$ ipython --no-banner

In [1]: import numpy as np

In [2]: np.set_printoptions(suppress=True, linewidth=160)

In [3]: B = np.array([[0, 3], [2, 1], [2, 3], [2, 1], [-3, 3], [-3, 1]])

In [4]: C = np.array([[0, -1, -3], [0, 0, -2]])

In [5]: rng = np.random.default_rng(798)

In [6]: K = B @ C + 0.3 * rng.normal(size=(6, 3))

In [7]: print(K.round(1))
[[  0.4   0.5  -5.7]
 [  0.2  -2.5  -8.1]
 [ -0.1  -2.1 -12.1]
 [ -0.2  -2.5  -8.1]
 [ -0.1   3.3   2.9]
 [  0.2   3.3   7.4]]

In [8]: P = K @ np.linalg.solve(K.T @ K, K.T)

In [9]: print(np.allclose(P @ P, P))
True

In [10]: print(np.round(np.linalg.eigvalsh(P), 1) + 0)
[0. 0. 0. 1. 1. 1.]

In [11]: print(np.round(np.diag(P), 1))
[0.7 0.4 0.5 0.3 0.7 0.4]

In [12]: print(np.round(P @ K[:, 0], 1))
[ 0.4  0.2 -0.1 -0.2 -0.1  0.2]

In [13]: print(np.linalg.matrix_rank(np.eye(6) - P))
3

In [14]: z = rng.permutation(3)

In [15]: B = K[:, z] * rng.choice([-1, 1], 3)

In [16]: print(B.round(1))
[[ -0.4  -5.7  -0.5]
 [ -0.2  -8.1   2.5]
 [  0.1 -12.1   2.1]
 [  0.2  -8.1   2.5]
 [  0.1   2.9  -3.3]
 [ -0.2   7.4  -3.3]]

In [17]: left, _, VT = np.linalg.svd(K.T @ B)

In [18]: print(np.round(left @ VT, 1) + 0)
[[-1.  0.  0.]
 [ 0.  0. -1.]
 [ 0.  1.  0.]]

In [19]: print(z)
[0 2 1]

In [20]: gram = K.T @ K

In [21]: print(np.linalg.matrix_rank(gram))
3

In [22]: print(np.allclose(gram, gram.T))
True

In [23]: print(round(np.trace(gram), 1), round((K ** 2).sum(), 1))
409.8 409.8

In [24]: print(np.round(np.linalg.svd(K, compute_uv=False) ** 2, 1))
[396.8  12.7   0.2]

In [25]: left, sig, VT = np.linalg.svd(K, full_matrices=False)

In [26]: print(np.round(sig / sig[0], 1) + 0)
[1.  0.2 0. ]

In [27]: print(np.round(np.cumsum(sig ** 2) / np.sum(sig ** 2), 1))
[1. 1. 1.]

In [28]: print((sig > 1e-8).sum())
3

In [29]: print(sig.round(1))
[19.9  3.6  0.5]

In [30]: print(np.round(np.abs(VT[0]), 1) + 0)
[0.  0.3 1. ]

In [31]: print(np.allclose(left * sig @ VT, K))
True

In [32]: print(round(np.sqrt((sig ** 2).sum()), 1), round(float(np.linalg.norm(K)), 1))
20.2 20.2
